In [1]: import numpy as np

In [2]: np.set_printoptions(precision=2, suppress=True, linewidth=120, sign=" ")

In [3]: m1 = np.load("a.npy")

In [4]: m1
Out[4]: 
array([[ 19.4 ,  20.38,  20.74],
       [ 18.22,  19.31,  19.02],
       [ 20.28,  18.22,  20.64],
       [ 19.33,  21.9 ,  20.11],
       [ 20.47,  19.87,  20.08],
       [ 19.76,  21.57,  20.34],
       [ 20.76,  17.86,  21.46],
       [ 21.27,  20.46,  20.39],
       [ 19.88,  20.21,  19.32],
       [ 20.12,  19.75,  18.78],
       [ 18.46,  19.99,  19.64],
       [ 20.22,  20.69,  18.79],
       [ 19.88,  20.45,  20.38],
       [ 19.75,  17.6 ,  18.66],
       [ 20.72,  20.04,  18.37],
       [ 19.  ,  19.32,  21.19],
       [ 21.96,  21.39,  19.45],
       [ 19.79,  20.71,  20.72],
       [ 17.49,  18.51,  21.59],
       [ 19.39,  20.82,  21.22]])

In [5]: hat = m1 @ np.linalg.solve(m1.T @ m1, m1.T)

In [6]: np.round(np.trace(hat), 2)
Out[6]: np.float64(3.0)

In [7]: hat @ m1[:, 2]
Out[7]: 
array([ 20.74,  19.02,  20.64,  20.11,  20.08,  20.34,  21.46,  20.39,  19.32,  18.78,  19.64,  18.79,  20.38,  18.66,
        18.37,  21.19,  19.45,  20.72,  21.59,  21.22])

In [8]: d = np.linalg.norm(m1[:, None] - m1[None], axis=-1)

In [9]: np.linalg.matrix_rank(d ** 2)
Out[9]: np.int64(5)

In [10]: d[:5, :5]
Out[10]: 
array([[ 0.  ,  2.34,  2.33,  1.65,  1.36],
       [ 2.34,  0.  ,  2.84,  3.02,  2.55],
       [ 2.33,  2.84,  0.  ,  3.84,  1.75],
       [ 1.65,  3.02,  3.84,  0.  ,  2.33],
       [ 1.36,  2.55,  1.75,  2.33,  0.  ]])

In [11]: d[6].round(6).argsort(kind="stable")[:4]
Out[11]: array([  6,   2,  15,   4])

In [12]: x = np.array([-3, -2, -9])

In [13]: rhs = m1 @ x

In [14]: np.round(np.linalg.pinv(m1) @ m1, 2) + 0
Out[14]: 
array([[ 1.,  0.,  0.],
       [ 0.,  1.,  0.],
       [ 0.,  0.,  1.]])

In [15]: np.linalg.solve(m1.T @ m1, m1.T @ rhs)
Out[15]: array([-3., -2., -9.])

In [16]: np.linalg.lstsq(m1, rhs)[0]
Out[16]: array([-3., -2., -9.])

In [17]: rng = np.random.default_rng(3709)

In [18]: rhs = rhs + 0.3 * rng.normal(size=20)

In [19]: rhs
Out[19]: 
array([-285.23, -264.25, -283.27, -282.37, -281.47, -285.82, -291.46, -288.04, -273.6 , -268.78, -272.1 , -271.15,
       -283.94, -262.12, -267.  , -286.02, -283.85, -287.23, -283.71, -290.7 ])

In [20]: beta, *_ = np.linalg.lstsq(m1, rhs)

In [21]: beta.round()
Out[21]: array([-3., -2., -9.])

In [22]: np.round(m1.T @ (rhs - m1 @ beta), 2) + 0
Out[22]: array([ 0.,  0.,  0.])

In [23]: [round(float(np.linalg.norm(np.linalg.solve(m1.T @ m1 + lam * np.eye(3), m1.T @ rhs))), 2) for lam in (0, 1, 10, 100)]
Out[23]: [9.72, 9.61, 8.98, 8.14]

In [24]: beta
Out[24]: array([-3.01, -1.95, -9.03])

In [25]: round(float(np.linalg.norm(rhs - m1 @ beta)), 2)
Out[25]: 1.07
